$ python3 -q
>>> import numpy as np
>>> from numpy import linalg as LA
>>> np.set_printoptions(suppress=True, linewidth=140)
>>> M = np.load("a.npy")
>>> print(M)
[[9 6 3 0 1 6]
 [3 1 6 7 9 1]
 [4 7 4 7 2 2]
 [9 6 3 0 1 6]
 [8 7 4 3 7 2]]
>>> print(LA.matrix_rank(M, rtol=0.1))
4
>>> print(np.round(LA.norm(M, 2) / LA.norm(M), 2))
0.88
>>> def softmax(z):
...     e = np.exp(z - z.max(axis=-1, keepdims=True))
...     return e / e.sum(axis=-1, keepdims=True)
... 
>>> print(np.round(softmax(M).sum(axis=1), 2))
[1. 1. 1. 1. 1.]
>>> print(np.round(softmax(10 * M[4]), 2) + 0)
[1. 0. 0. 0. 0. 0.]
>>> print(np.round(softmax(M[4]), 2) + 0)
[0.57 0.21 0.01 0.   0.21 0.  ]
>>> att = M @ M.T / np.sqrt(6)
>>> print(softmax(att).round(6).argmax(axis=1))
[0 1 2 0 4]
>>> print(np.round(softmax(att + np.triu(np.full(att.shape, -np.inf), 1)), 2) + 0)
[[1.  0.  0.  0.  0. ]
 [0.  1.  0.  0.  0. ]
 [0.  0.  1.  0.  0. ]
 [0.5 0.  0.  0.5 0. ]
 [0.  0.  0.  0.  1. ]]
>>> print(np.round(softmax(att)[4] @ M, 2))
[8. 7. 4. 3. 7. 2.]
>>> print(np.round(softmax(att), 2) + 0)
[[0.5  0.   0.   0.5  0.  ]
 [0.   1.   0.   0.   0.  ]
 [0.   0.   0.69 0.   0.31]
 [0.5  0.   0.   0.5  0.  ]
 [0.   0.   0.   0.   1.  ]]
>>> B = M[0, 0] * M[1:] - np.outer(M[1:, 0], M[0])
>>> print(B)
[[  0  -9  45  63  78  -9]
 [  0  39  24  63  14  -6]
 [  0   0   0   0   0   0]
 [  0  15  12  27  55 -30]]
>>> print(LA.matrix_rank(B), LA.matrix_rank(M))
3 4
>>> left, sig, vt = LA.svd(M)
>>> evecs = vt[:(sig > 1e-8).sum()]
>>> rng = np.random.default_rng(855413)
>>> vec = M[3] + -2 * M[0] + rng.integers(2) * np.eye(6)[1]
>>> print(vec)
[-9. -6. -3.  0. -1. -6.]
>>> print(LA.matrix_rank(np.vstack([M, vec])))
4
